% python3 -q
>>> import numpy as np
>>> np.set_printoptions(precision=4, suppress=True, linewidth=160)
>>> def rd(a):
...     return np.round(a, 4) + 0
... 
>>> arr = np.load("mat.npy")
>>> print(arr)
[[0 0 1 0 0 0]
 [0 0 0 1 0 0]
 [0 0 0 0 0 1]
 [0 1 0 0 0 0]
 [0 0 0 0 1 0]
 [1 0 0 0 0 0]]
>>> th = np.radians(120)
>>> R = np.eye(6)
>>> R[4, 4] = R[5, 5] = np.cos(th)
>>> R[4, 5], R[5, 4] = -np.sin(th), np.sin(th)
>>> print(rd(R))
[[ 1.     0.     0.     0.     0.     0.   ]
 [ 0.     1.     0.     0.     0.     0.   ]
 [ 0.     0.     1.     0.     0.     0.   ]
 [ 0.     0.     0.     1.     0.     0.   ]
 [ 0.     0.     0.     0.    -0.5   -0.866]
 [ 0.     0.     0.     0.     0.866 -0.5  ]]
>>> out = arr @ R.T
>>> print(rd(np.abs(out - arr).max(axis=0)))
[0.  0.  0.  0.  1.5 1.5]
>>> rng = np.random.default_rng(844)
>>> idx = rng.permutation(6)
>>> print(idx)
[5 2 3 0 4 1]
>>> out = arr[idx][:, idx]
>>> print(out)
[[0 0 0 1 0 0]
 [1 0 0 0 0 0]
 [0 0 0 0 0 1]
 [0 1 0 0 0 0]
 [0 0 0 0 1 0]
 [0 0 1 0 0 0]]
>>> print(rd(np.linalg.det(out)), rd(np.linalg.det(arr[idx])))
-1.0 -1.0
>>> print(rd(np.sort(np.abs(np.linalg.eigvals(out)))))
[1. 1. 1. 1. 1. 1.]
>>> print(np.trace(out))
1
>>> print(np.diag(out))
[0 0 0 0 1 0]
>>> print(np.trace(arr))
1
>>> arr.inv()
Traceback (most recent call last):
  File "<python-input-22>", line 1, in <module>
    arr.inv()
    ^^^^^^^
AttributeError: 'numpy.ndarray' object has no attribute 'inv'
>>> print(rd(np.sort(np.abs(np.linalg.eigvals(arr)))))
[1. 1. 1. 1. 1. 1.]
>>> print(np.linalg.matrix_power(arr, 3))
[[1 0 0 0 0 0]
 [0 0 0 1 0 0]
 [0 0 1 0 0 0]
 [0 1 0 0 0 0]
 [0 0 0 0 1 0]
 [0 0 0 0 0 1]]
>>> print((arr - arr.T) / 2)
[[ 0.   0.   0.5  0.   0.  -0.5]
 [ 0.   0.   0.   0.   0.   0. ]
 [-0.5  0.   0.   0.   0.   0.5]
 [ 0.   0.   0.   0.   0.   0. ]
 [ 0.   0.   0.   0.   0.   0. ]
 [ 0.5  0.  -0.5  0.   0.   0. ]]
>>> data = np.load("case12.npy")
>>> print(data)
[[-3  0 -3 -1 -3 -1  0]
 [ 0  0  0  0  0  0  0]
 [-6  0 -6 -2 -6 -2  0]
 [ 0  0  0  0  0  0  0]
 [-9  0 -9 -3 -9 -3  0]
 [ 6  0  6  2  6  2  0]
 [-3  0 -3 -1 -3 -1  0]
 [-9  0 -9 -3 -9 -3  0]
 [-9  0 -9 -3 -9 -3  0]
 [-3  0 -3 -1 -3 -1  0]]
>>> U, sigma, Vh = np.linalg.svd(data)
>>> print(np.argmax(sigma[:-1] / (sigma[1:] + 1e-6)) + 1)
1
>>> print(rd(sigma))
[33.1964  0.      0.      0.      0.      0.      0.    ]
>>> out = U[:, :1] @ np.diag(sigma[:1]) @ Vh[:1]
>>> print(rd(np.linalg.norm(data - out, 2)), rd(sigma[1]))
0.0 0.0
>>> print(np.linalg.matrix_rank(data, rtol=0.05))
1
>>> print(np.linalg.matrix_rank(out))
1
>>> print(rd(np.abs(data - out).max()))
0.0
>>> print(data - data[0])
[[ 0  0  0  0  0  0  0]
 [ 3  0  3  1  3  1  0]
 [-3  0 -3 -1 -3 -1  0]
 [ 3  0  3  1  3  1  0]
 [-6  0 -6 -2 -6 -2  0]
 [ 9  0  9  3  9  3  0]
 [ 0  0  0  0  0  0  0]
 [-6  0 -6 -2 -6 -2  0]
 [-6  0 -6 -2 -6 -2  0]
 [ 0  0  0  0  0  0  0]]
>>> print(np.abs(data).max())
9
>>> print(data.sum(axis=1))
[-11   0 -22   0 -33  22 -11 -33 -33 -11]
>>> print(rd(np.linalg.svd(data, compute_uv=False)))
[33.1964  0.      0.      0.      0.      0.      0.    ]
>>> np.linalg.rank(data)
Traceback (most recent call last):
  File "<python-input-40>", line 1, in <module>
    np.linalg.rank(data)
    ^^^^^^^^^^^^^^
AttributeError: module 'numpy.linalg' has no attribute 'rank'
>>> print(data.mean(axis=0))
[-3.6  0.  -3.6 -1.2 -3.6 -1.2  0. ]
>>> data[:, 7]
Traceback (most recent call last):
  File "<python-input-42>", line 1, in <module>
    data[:, 7]
    ~~~~^^^^^^
IndexError: index 7 is out of bounds for axis 1 with size 7
>>> print(data.sum(axis=0))
[-36   0 -36 -12 -36 -12   0]
>>> np.zeros(10, 7)
Traceback (most recent call last):
  File "<python-input-44>", line 1, in <module>
    np.zeros(10, 7)
    ~~~~~~~~^^^^^^^
TypeError: Cannot interpret '7' as a data type
>>> print(np.count_nonzero(data))
40
>>> print(rd(np.linalg.det(arr)))
-1.0
>>> print(arr @ arr)
[[0 0 0 0 0 1]
 [0 1 0 0 0 0]
 [1 0 0 0 0 0]
 [0 0 0 1 0 0]
 [0 0 0 0 1 0]
 [0 0 1 0 0 0]]
>>> x = np.array([-9, -5, 9, 5, 4, 4, 4])
>>> h = np.maximum(data @ x, 0)
>>> print(np.tanh(data @ x))
[-1.  0. -1.  0. -1.  1. -1. -1. -1. -1.]
>>> U, sigma, Vh = np.linalg.svd(data, full_matrices=False)
>>> print(rd(np.sqrt((sigma ** 2).sum())), rd(np.linalg.norm(data)))
33.1964 33.1964
>>> print(rd(sigma / sigma[0]))
[1. 0. 0. 0. 0. 0. 0.]
>>> print(rd(sigma))
[33.1964  0.      0.      0.      0.      0.      0.    ]
>>> print(np.allclose(U * sigma @ Vh, data))
True
>>> print((sigma > 1e-8).sum())
1
>>> print(rd(Vh @ Vh.T))
[[1. 0. 0. 0. 0. 0. 0.]
 [0. 1. 0. 0. 0. 0. 0.]
 [0. 0. 1. 0. 0. 0. 0.]
 [0. 0. 0. 1. 0. 0. 0.]
 [0. 0. 0. 0. 1. 0. 0.]
 [0. 0. 0. 0. 0. 1. 0.]
 [0. 0. 0. 0. 0. 0. 1.]]
>>> J = np.array([[0, 1, 1, 3, 2, 3, 1],
...     [2, 3, 0, 2, 3, 0, 0],
...     [1, 0, 0, 3, 0, 3, 1],
...     [1, 3, 1, 0, 0, 1, 0],
...     [0, 3, 2, 1, 3, 0, 1],
...     [3, 2, 2, 1, 0, 0, 2],
...     [2, 3, 1, 3, 2, 3, 0],
...     [0, 1, 2, 2, 2, 1, 1],
...     [-2, -2, 1, 1, -1, 3, 1]])
>>> out = np.c_[J[:, :4] @ np.array([[1, -3, -3, 2], [-1, -2, 1, 1], [-2, 3, -2, 2], [3, -1, 1, -3]]), np.array([0, 2, 1, 2, 1, 0, 0, 2, 1])]
>>> print(out)
[[  6  -2   2  -6   0]
 [  5 -14  -1   1   2]
 [ 10  -6   0  -7   1]
 [ -4  -6  -2   7   2]
 [ -4  -1   0   4   1]
 [  0  -8 -10   9   0]
 [  6 -12  -2   0   0]
 [  1   2  -1  -1   2]
 [  1  12   3  -7   1]]
>>> print(np.linalg.matrix_rank(out))
4
>>> x = np.array([-5, -5, -4, 3, -3])
>>> h = np.maximum(out @ x, 0)
>>> print(out.T @ h)
[   30 -2428 -1338  1656   272]
>>> print(h)
[  0  46   0  73  34 107  38   0   0]
>>> print(np.maximum(out @ x, 0) - np.maximum(-out @ x, 0))
[ -46   46  -44   73   34  107   38  -20 -101]
>>> x = np.array([2, 0, -1, 2, 1, 0, 0])
>>> h = np.maximum(J @ x, 0)
>>> print(np.flatnonzero(h > 1e-9))
[0 1 2 3 4 5 6 7]
>>> print(h)
[ 7 11  8  1  3  6 11  4  0]
>>> print(J * (h > 1e-9)[:, None])
[[0 1 1 3 2 3 1]
 [2 3 0 2 3 0 0]
 [1 0 0 3 0 3 1]
 [1 3 1 0 0 1 0]
 [0 3 2 1 3 0 1]
 [3 2 2 1 0 0 2]
 [2 3 1 3 2 3 0]
 [0 1 2 2 2 1 1]
 [0 0 0 0 0 0 0]]
>>> print(rd(np.tanh(J @ x)))
[ 1.      1.      1.      0.7616  0.9951  1.      1.      0.9993 -0.9993]
>>> x = np.array([0, 2, 3, 2, 3, -1, 3])
>>> y = J @ x
>>> print(rd(np.linalg.lstsq(J, y)[0]))
[ 0.  2.  3.  2.  3. -1.  3.]
>>> print(y)
[17 19  6  8 26 18 18 20 -2]
>>> print(rd(np.linalg.solve(J.T @ J, J.T @ y)))
[ 0.  2.  3.  2.  3. -1.  3.]
>>> y = y + 0.1 * rng.normal(size=9)
>>> print(rd(y))
[17.0245 18.8261  5.9653  8.0489 26.2014 17.893  18.0276 19.7954 -2.047 ]
>>> c, *_ = np.linalg.lstsq(J, y)
>>> print(c.round())
[ 0.  2.  3.  2.  3. -1.  3.]
>>> print(rd(c))
[ 0.0107  2.0257  2.8802  1.7675  3.1149 -0.8524  3.1461]
>>> F = np.array([[0, 1, -9, -9, -13, -11],
...     [-1, 0, -1, 8, -12, -12],
...     [9, 1, 0, 5, 13, -4],
...     [9, -8, -5, 0, -6, -1],
...     [13, 12, -13, 6, 0, -5],
...     [11, 12, 4, 1, 5, 0]])
>>> Q, evecs = np.linalg.qr(F[:, :2])[0], np.linalg.qr(F[:, 2:])[0]
>>> sigma = np.linalg.svd(Q.T @ evecs, compute_uv=False)
>>> print(rd(np.degrees(np.arccos(sigma.clip(0, 1)))))
[39.5028 79.3619]
>>> print(rd(sigma))
[0.7716 0.1846]
>>> x = np.array([0, 6, 4, -3, -9, -7])
>>> print(x @ F @ x)
0
>>> Q = np.linalg.solve(np.eye(6) - F, np.eye(6) + F)
>>> print(rd(Q @ Q.T))
[[1. 0. 0. 0. 0. 0.]
 [0. 1. 0. 0. 0. 0.]
 [0. 0. 1. 0. 0. 0.]
 [0. 0. 0. 1. 0. 0.]
 [0. 0. 0. 0. 1. 0.]
 [0. 0. 0. 0. 0. 1.]]
>>> X = np.loadtxt("a.csv", delimiter=",")
>>> print(X)
[[  0.8   0.    0.8  -0.6   0.6   1. ]
 [  0.2   1.1  -0.2   0.5  -0.1  -1.1]
 [  1.   -0.3   2.   -0.2   1.9  -0.5]
 [ -0.1   2.2   1.2   0.1  -1.   -0.3]
 [ -0.2   0.5   1.3   0.5   0.5   1.2]
 [ -0.5  -1.1  -0.4  -2.    0.5   0.1]
 [ -2.4  -1.2   0.   -0.4  -0.2   0.6]
 [  1.7   0.3  -1.3  -0.1  -0.7   0.6]
 [ -0.4   0.4  -0.6   0.3   0.   -2.1]
 [  5.5 -11.5  -1.5   1.   -3.5   6.5]
 [ -2.1   0.7  -1.2  -0.2   0.8  -1.6]
 [ -0.7   1.1   1.1  -1.3  -0.7   1.2]
 [  1.2   0.7  -0.1  -0.4  -1.7   0.6]
 [ -0.6  -1.5   0.    0.3   0.6  -0.7]
 [ -2.5  -2.2   0.4   0.    1.    0.8]
 [ -0.5  -0.1   1.2   0.2  -0.6   1.2]
 [ -1.   -0.5  -1.2  -0.6   0.2   1.3]
 [  0.1  -0.5   1.4  -2.2   0.   -0.4]
 [ -1.9  -1.4  -0.7  -0.1   0.6  -1. ]
 [  0.7   0.2   1.2   0.7   0.4   0.2]
 [  0.7  -1.3  -0.2   0.7  -1.1   1.5]
 [ -0.1  -1.4  -0.8   0.8  -0.2   0.9]
 [  1.3  -1.   -0.1   1.4  -0.6  -2.2]
 [  1.    0.4   0.2  -0.7   1.2   0.5]
 [  0.4  -1.6  -0.2  -0.5   0.   -1. ]]
>>> cov = np.cov(X, rowvar=False)
>>> print(rd(X.std(axis=0)))
[1.5824 2.431  0.947  0.8344 1.0475 1.6519]
>>> mat = np.load("layer17.npy")
>>> print(mat)
[[0.2 0.2 0.6 0. ]
 [0.  0.4 0.2 0.4]
 [0.  0.4 0.4 0.2]
 [0.  0.  0.4 0.6]]
>>> x = np.array([4, 4, 4, 1, 1, -3])
>>> print(np.linalg.norm(arr @ x) <= np.linalg.norm(arr, 2) * np.linalg.norm(x) + 1e-9)
True
>>> print(arr @ np.eye(6)[2])
[1. 0. 0. 0. 0. 0.]
>>> print((arr * x).sum(axis=1))
[ 4  1 -3  4  1  4]
>>> print(np.einsum("ij,j->i", arr, x))
[ 4  1 -3  4  1  4]
>>> print((arr @ x).argmax())
0
>>> hat = np.triu(np.array([[-1, 2, 1, -1], [0, 0, 1, -1], [1, 2, 2, -1], [-2, 1, 0, 2]]), 1) + np.eye(4)
>>> out = hat @ mat @ np.linalg.inv(hat)
>>> print(np.linalg.matrix_rank(out))
4
>>> print(rd(out))
[[ 0.2  1.  -0.2  1.4]
 [ 0.   0.8 -0.6  0.2]
 [ 0.   0.4 -0.4 -0.4]
 [ 0.   0.   0.4  1. ]]
>>> print(rd(np.poly(out)))
[ 1.    -1.6    0.76  -0.176  0.016]
>>> print(rd(hat @ mat - mat @ hat))
[[ 0.   0.8  0.   1.4]
 [ 0.   0.4 -0.4  0.2]
 [ 0.   0.  -0.8  0.2]
 [ 0.   0.   0.   0.4]]
>>> print(rd(np.linalg.det(out)))
0.016
>>> Q, R = np.linalg.qr(mat)
>>> print(rd(R))
[[ 0.2     0.2     0.6     0.    ]
 [ 0.     -0.5657 -0.4243 -0.4243]
 [ 0.      0.     -0.4243 -0.5185]
 [ 0.      0.      0.      0.3333]]
>>> print(Q.shape, R.shape)
(4, 4) (4, 4)
>>> print(rd(Q.T @ Q))
[[1. 0. 0. 0.]
 [0. 1. 0. 0.]
 [0. 0. 1. 0.]
 [0. 0. 0. 1.]]
>>> M = np.loadtxt("x.csv", delimiter=",")
>>> print(M)
[[4. 2. 1. 4. 2. 0. 1. 2. 0. 2. 2.]
 [2. 4. 3. 3. 4. 1. 1. 3. 2. 2. 2.]
 [1. 3. 4. 1. 3. 3. 0. 2. 3. 2. 4.]
 [4. 3. 1. 2. 3. 1. 3. 2. 4. 0. 3.]
 [2. 4. 3. 3. 4. 1. 1. 3. 3. 3. 4.]
 [0. 1. 3. 1. 1. 4. 2. 1. 2. 1. 3.]
 [1. 1. 0. 3. 1. 2. 4. 3. 2. 0. 3.]
 [2. 3. 2. 2. 3. 1. 3. 0. 1. 1. 1.]
 [0. 2. 3. 4. 3. 2. 2. 1. 4. 4. 3.]
 [2. 2. 2. 0. 3. 1. 0. 1. 4. 0. 2.]
 [2. 2. 4. 3. 4. 3. 3. 1. 3. 2. 0.]]
>>> cov = M.T @ M
>>> print(rd(np.linalg.eigvalsh(cov)[::-1]))
[601.0528  42.094   31.3771  26.1978  21.7876   9.7724   5.122    4.2722   0.1795   0.1367   0.0078]
>>> feats = np.loadtxt("arr.csv", delimiter=",")
>>> print(rd(feats))
[[ 0.0657  0.5005 -0.6186 -0.1203  0.2252 -0.2067  0.1129 -0.3743  0.0831 -0.0584  0.4254]
 [ 0.5005 -0.3518  0.6967  0.1617  0.4315 -0.0563 -0.2776  0.1651  0.3225 -0.3195  0.4848]
 [-0.6186  0.6967 -0.5498  0.0211 -0.3485 -0.1853  0.0761  0.2651 -0.2862 -0.1587  0.7564]
 [-0.1203  0.1617  0.0211  0.4695  0.199  -0.6203 -0.3079 -0.0199  0.6419  0.0508 -0.0839]
 [ 0.2252  0.4315 -0.3485  0.199   0.2173 -0.6665  0.6167  0.1289 -0.6565 -0.1807  0.0628]
 [-0.2067 -0.0563 -0.1853 -0.6203 -0.6665 -1.1021 -0.8861 -0.5543  0.3082  0.3392 -0.0833]
 [ 0.1129 -0.2776  0.0761 -0.3079  0.6167 -0.8861  0.5491  0.4014 -0.0848 -0.4051  0.2646]
 [-0.3743  0.1651  0.2651 -0.0199  0.1289 -0.5543  0.4014  0.5076 -0.0606  0.2138 -0.0772]
 [ 0.0831  0.3225 -0.2862  0.6419 -0.6565  0.3082 -0.0848 -0.0606 -0.7501 -0.0208 -0.3693]
 [-0.0584 -0.3195 -0.1587  0.0508 -0.1807  0.3392 -0.4051  0.2138 -0.0208 -0.8222  0.8489]
 [ 0.4254  0.4848  0.7564 -0.0839  0.0628 -0.0833  0.2646 -0.0772 -0.3693  0.8489 -0.2332]]
>>> print(rd((feats + feats.T) / 2))
[[ 0.0657  0.5005 -0.6186 -0.1203  0.2252 -0.2067  0.1129 -0.3743  0.0831 -0.0584  0.4254]
 [ 0.5005 -0.3518  0.6967  0.1617  0.4315 -0.0563 -0.2776  0.1651  0.3225 -0.3195  0.4848]
 [-0.6186  0.6967 -0.5498  0.0211 -0.3485 -0.1853  0.0761  0.2651 -0.2862 -0.1587  0.7564]
 [-0.1203  0.1617  0.0211  0.4695  0.199  -0.6203 -0.3079 -0.0199  0.6419  0.0508 -0.0839]
 [ 0.2252  0.4315 -0.3485  0.199   0.2173 -0.6665  0.6167  0.1289 -0.6565 -0.1807  0.0628]
 [-0.2067 -0.0563 -0.1853 -0.6203 -0.6665 -1.1021 -0.8861 -0.5543  0.3082  0.3392 -0.0833]
 [ 0.1129 -0.2776  0.0761 -0.3079  0.6167 -0.8861  0.5491  0.4014 -0.0848 -0.4051  0.2646]
 [-0.3743  0.1651  0.2651 -0.0199  0.1289 -0.5543  0.4014  0.5076 -0.0606  0.2138 -0.0772]
 [ 0.0831  0.3225 -0.2862  0.6419 -0.6565  0.3082 -0.0848 -0.0606 -0.7501 -0.0208 -0.3693]
 [-0.0584 -0.3195 -0.1587  0.0508 -0.1807  0.3392 -0.4051  0.2138 -0.0208 -0.8222  0.8489]
 [ 0.4254  0.4848  0.7564 -0.0839  0.0628 -0.0833  0.2646 -0.0772 -0.3693  0.8489 -0.2332]]
>>> print(rd(np.trace(feats)))
-2.0
>>> print(rd(np.abs(np.linalg.eigvals(feats)).max()))
2.0
>>> print(np.allclose(feats @ feats.T, feats.T @ feats))
True
>>> print([round(float(x), 4) for x in np.linalg.svd(feats, compute_uv=False)[:3]])
[2.0, 2.0, 2.0]
>>> print(rd(np.linalg.norm(feats, 2) / np.linalg.norm(feats)))
0.4472
>>> print(np.linalg.matrix_rank(feats, rtol=0.1))
8
>>> print(np.linalg.cond(feats) > 100)
True
>>> U, sigma, Vh = np.linalg.svd(feats)
>>> evecs = Vh[:(sigma > 1e-8).sum()]
>>> x = feats[0] + -3 * feats[6] + rng.integers(2) * np.eye(11)[8]
>>> print(rd(x))
[-0.2731  1.3334 -0.8468  0.8035 -1.625   2.4516 -1.5344 -1.5786  0.3375  1.157  -0.3685]
>>> print(rd(np.diag(evecs.T @ evecs)))
[0.7005 0.688  0.787  0.857  0.6159 0.9912 0.6305 0.5408 0.7612 0.5938 0.8342]
>>> evals, evecs = np.linalg.eigh(feats)
>>> x = np.array([3, -2, -3, -2, -3, 1, 2, 0, -1, 1, 3])
>>> print((np.sign(evecs[:, -1].round(6)) == np.sign(evecs[0, -1].round(6))).astype(int))
[1 1 1 1 1 0 1 1 0 0 1]
>>> print(rd(x @ feats @ x))
7.341
>>> print(rd(np.linalg.eigvalsh(feats[1:, 1:])))
[-2.     -2.     -1.7658 -0.7445  0.      0.      0.459   1.      1.      1.9856]
>>> print(rd(np.abs(feats).sum(axis=1).max()), rd(np.abs(evals).max()))
5.0081 2.0
